% python3 -q
>>> import numpy as np
>>> import numpy.linalg as la
>>> np.set_printoptions(precision=2, suppress=True, linewidth=100, sign=" ")
>>> def rd(a):
...     return np.round(a, 2) + 0
... 
>>> mat = np.load("block0.npy")
>>> print(mat)
[[-0.48 -2.95  0.22]
 [ 2.18 -0.7  -1.94]
 [-0.84  0.28 -2.87]
 [-1.54 -1.35 -2.19]
 [-1.65 -1.35 -2.11]
 [ 2.7  -0.65 -1.14]
 [-2.66 -1.29 -0.51]
 [-3.   -0.1  -0.07]
 [-1.79  2.02 -1.31]
 [-0.77  1.96 -2.14]
 [-2.63  1.27 -0.7 ]
 [ 2.08  0.91  1.96]
 [ 1.53  2.09 -1.5 ]
 [-1.43 -0.66  2.55]
 [-1.82 -1.66  1.71]
 [ 0.42  1.13  2.75]
 [ 1.07  2.14 -1.82]
 [ 0.67  2.92 -0.16]
 [-1.93  0.64 -2.2 ]
 [-1.44 -2.36 -1.18]
 [-2.77  0.45  1.05]
 [ 1.01 -1.93  2.07]
 [-0.65 -2.22 -1.92]]
>>> lab = mat[:, 2] > np.median(mat[:, 2])
>>> r0 = mat[lab].mean(axis=0) - mat[~lab].mean(axis=0)
>>> print(lab.astype(int))
[ 1  0  0  0  0  0  1  1  0  0  1  1  0  1  1  1  0  1  0  0  1  1  0]
>>> print(((mat - mat.mean(axis=0)) @ r0 > 0).astype(int))
[ 1  0  0  0  0  0  1  1  0  0  1  1  0  1  1  1  0  0  0  0  1  1  0]
>>> print(rd((((mat - mat.mean(axis=0)) @ r0 > 0) == lab).mean()))
0.96
>>> Xc = mat - mat.mean(axis=0)
>>> left, sigma, Vh = la.svd(Xc, full_matrices=False)
>>> print(np.searchsorted(np.cumsum(sigma ** 2) / (sigma ** 2).sum(), 0.9) + 1)
3
>>> print(rd((sigma ** 2).sum() ** 2 / (sigma ** 4).sum()))
2.92
>>> print(rd(sigma))
[ 8.67  8.25  7.06]
>>> print(rd(np.abs(Vh[-1])))
[ 0.58  0.72  0.39]
>>> print(rd(Xc.mean(axis=0)))
[ 0.  0.  0.]
>>> print((np.sign(left[:, 0]) == np.sign(left[0, 0])).astype(int))
[ 1  0  0  1  1  0  1  1  0  0  1  0  0  1  1  0  0  0  1  1  1  1  1]
>>> Y = np.c_[mat[:, :2] @ np.array([[3, 2], [6, 7]]), np.array([3, 1, 0, 2, 3, 1, 3, 0, 2, 1, 1, 2, 0, 0, 0, 0, 3, 2, 3, 2, 1, 2, 1])]
>>> print(rd(Y))
[[-19.14 -21.61   3.  ]
 [  2.34  -0.54   1.  ]
 [ -0.84   0.28   0.  ]
 [-12.72 -12.53   2.  ]
 [-13.05 -12.75   3.  ]
 [  4.2    0.85   1.  ]
 [-15.72 -14.35   3.  ]
 [ -9.6   -6.7    0.  ]
 [  6.75  10.56   2.  ]
 [  9.45  12.18   1.  ]
 [ -0.27   3.63   1.  ]
 [ 11.7   10.53   2.  ]
 [ 17.13  17.69   0.  ]
 [ -8.25  -7.48   0.  ]
 [-15.42 -15.26   0.  ]
 [  8.04   8.75   0.  ]
 [ 16.05  17.12   3.  ]
 [ 19.53  21.78   2.  ]
 [ -1.95   0.62   3.  ]
 [-18.48 -19.4    2.  ]
 [ -5.61  -2.39   1.  ]
 [ -8.55 -11.49   2.  ]
 [-15.27 -16.84   1.  ]]
>>> print(rd(la.norm(Y - mat @ la.lstsq(mat, Y)[0], axis=0)))
[ 0.   0.   7.7]
>>> print(rd(la.lstsq(mat, Y[:, 0])[0]))
[ 3.  6.  0.]
>>> d = la.norm(Y[:, None] - Y[None], axis=-1)
>>> print(d[12].round(6).argsort(kind="stable")[:4])
[ 12  16  17  11]
>>> print(rd(d[:5, :5]))
[[  0.    30.16  28.69  11.17  10.75]
 [ 30.16   0.     3.43  19.28  19.75]
 [ 28.69   3.43   0.    17.58  18.11]
 [ 11.17  19.28  17.58   0.     1.08]
 [ 10.75  19.75  18.11   1.08   0.  ]]
>>> E = np.loadtxt("arr.csv", delimiter=",")
>>> print(E)
[[ 3.  1.  3.  1.]
 [ 0.  0.  1.  2.]
 [ 2.  3.  3.  0.]
 [ 3.  3.  2.  2.]
 [ 0.  1.  3.  2.]]
>>> x0 = np.array([-8, -2, -1, 7])
>>> y = E @ x0
>>> print(rd(la.solve(E.T @ E, E.T @ y)))
[-8. -2. -1.  7.]
>>> print(y)
[-22.  13. -25. -18.   9.]
>>> rng = np.random.default_rng(1)
>>> y = y + 0.05 * rng.normal(size=5)
>>> print(rd(y))
[-21.98  13.04 -24.98 -18.07   9.05]
>>> c, *_ = la.lstsq(E, y)
>>> print(c.round())
[-8. -2. -1.  7.]
>>> print(rd(la.norm(y - E @ c)))
0.03
>>> print(rd(E.T @ (y - E @ c)))
[ 0.  0.  0.  0.]
>>> print(rd(c))
[-8.02 -2.02 -0.97  6.99]
>>> q = E.astype(float).copy()
>>> for j in range(4):
...     q[:, j] -= q[:, :j] @ (q[:, :j].T @ q[:, j])
...     q[:, j] /= la.norm(q[:, j])
... 
>>> print(rd(q.T @ q))
[[ 1.  0.  0.  0.]
 [ 0.  1.  0.  0.]
 [ 0.  0.  1.  0.]
 [ 0.  0.  0.  1.]]
>>> lab = rng.permutation(4)
>>> Y = E[:, lab] * rng.choice([-1, 1], 4)
>>> print(Y)
[[ 3. -1. -1.  3.]
 [ 1. -2. -0.  0.]
 [ 3. -0. -3.  2.]
 [ 2. -2. -3.  3.]
 [ 3. -2. -1.  0.]]
>>> left, _, Vh = la.svd(E.T @ Y)
>>> print(lab)
[ 2  3  1  0]
>>> print(rd(left @ Vh))
[[ 0.  0.  0.  1.]
 [ 0.  0. -1.  0.]
 [ 1.  0.  0.  0.]
 [ 0. -1.  0.  0.]]
>>> print(rd(la.lstsq(E, Y)[0]))
[[ 0.  0.  0.  1.]
 [ 0.  0. -1.  0.]
 [ 1.  0.  0.  0.]
 [ 0. -1.  0.  0.]]
>>> proj = E @ la.solve(E.T @ E, E.T)
>>> print(rd(np.diag(proj)))
[ 1.    0.46  0.83  0.94  0.78]
>>> print(rd(proj))
[[ 1.    0.02  0.01 -0.01 -0.01]
 [ 0.02  0.46 -0.31  0.19  0.34]
 [ 0.01 -0.31  0.83  0.11  0.2 ]
 [-0.01  0.19  0.11  0.94 -0.12]
 [-0.01  0.34  0.2  -0.12  0.78]]
>>> print(np.allclose(proj @ proj, proj))
True
>>> print(rd(la.eigvalsh(proj)))
[ 0.  1.  1.  1.  1.]
>>> print(rd((np.eye(5) - proj) @ E))
[[ 0.  0.  0.  0.]
 [ 0.  0.  0.  0.]
 [ 0.  0.  0.  0.]
 [ 0.  0.  0.  0.]
 [ 0.  0.  0.  0.]]
>>> print(np.trace(proj))
4.0
>>> m1 = np.load("sample11.npy")
>>> print(m1)
[[-3.08 -7.14 -2.05 -0.56]
 [-1.   -2.24 -2.1  -0.01]
 [ 0.81 -5.01  1.31  0.1 ]
 [ 0.05  0.66  0.22  1.39]
 [ 2.65  1.97  1.23 -0.56]
 [-0.77  0.66 -0.13 -1.51]
 [ 1.77 -1.65 -3.14  3.79]
 [ 1.44 -3.43  0.7   4.61]
 [-2.02 -0.96  2.21  2.72]
 [-1.17 -0.31  2.59  0.49]
 [ 2.78  1.   -0.84  1.15]
 [ 6.37 -1.05 -0.05  2.06]
 [ 4.34 -0.47  0.13 -1.77]
 [ 1.74  0.47  0.79  2.52]
 [ 2.46 -1.34 -1.56 -2.29]
 [-2.47  0.07 -2.85  0.27]
 [-5.47  2.42 -4.3   3.1 ]
 [-2.35  0.48  1.53 -4.27]
 [-3.39 -2.11 -1.95  0.45]
 [-0.73 -5.03 -1.48 -2.54]
 [-5.06 -1.3  -1.49  1.1 ]
 [ 5.8   0.63 -0.5   4.37]
 [-3.59  0.53  4.24 -2.29]
 [-1.24 -1.22 -0.99 -1.13]
 [ 2.86  5.81  1.33  2.06]
 [-0.43  1.43 -3.7  -0.73]
 [ 1.27  2.11 -1.51 -0.71]
 [ 0.7  -0.23  0.05  0.83]]
>>> lab = m1[:, 2] > np.median(m1[:, 2])
>>> r0 = m1[lab].mean(axis=0) - m1[~lab].mean(axis=0)
>>> print(lab.astype(int))
[ 0  0  1  1  1  1  0  1  1  1  0  1  1  1  0  0  0  1  0  0  0  0  1  0  1  0  0  1]
>>> print(rd(r0))
[ 1.42  0.96  3.19  0.01]
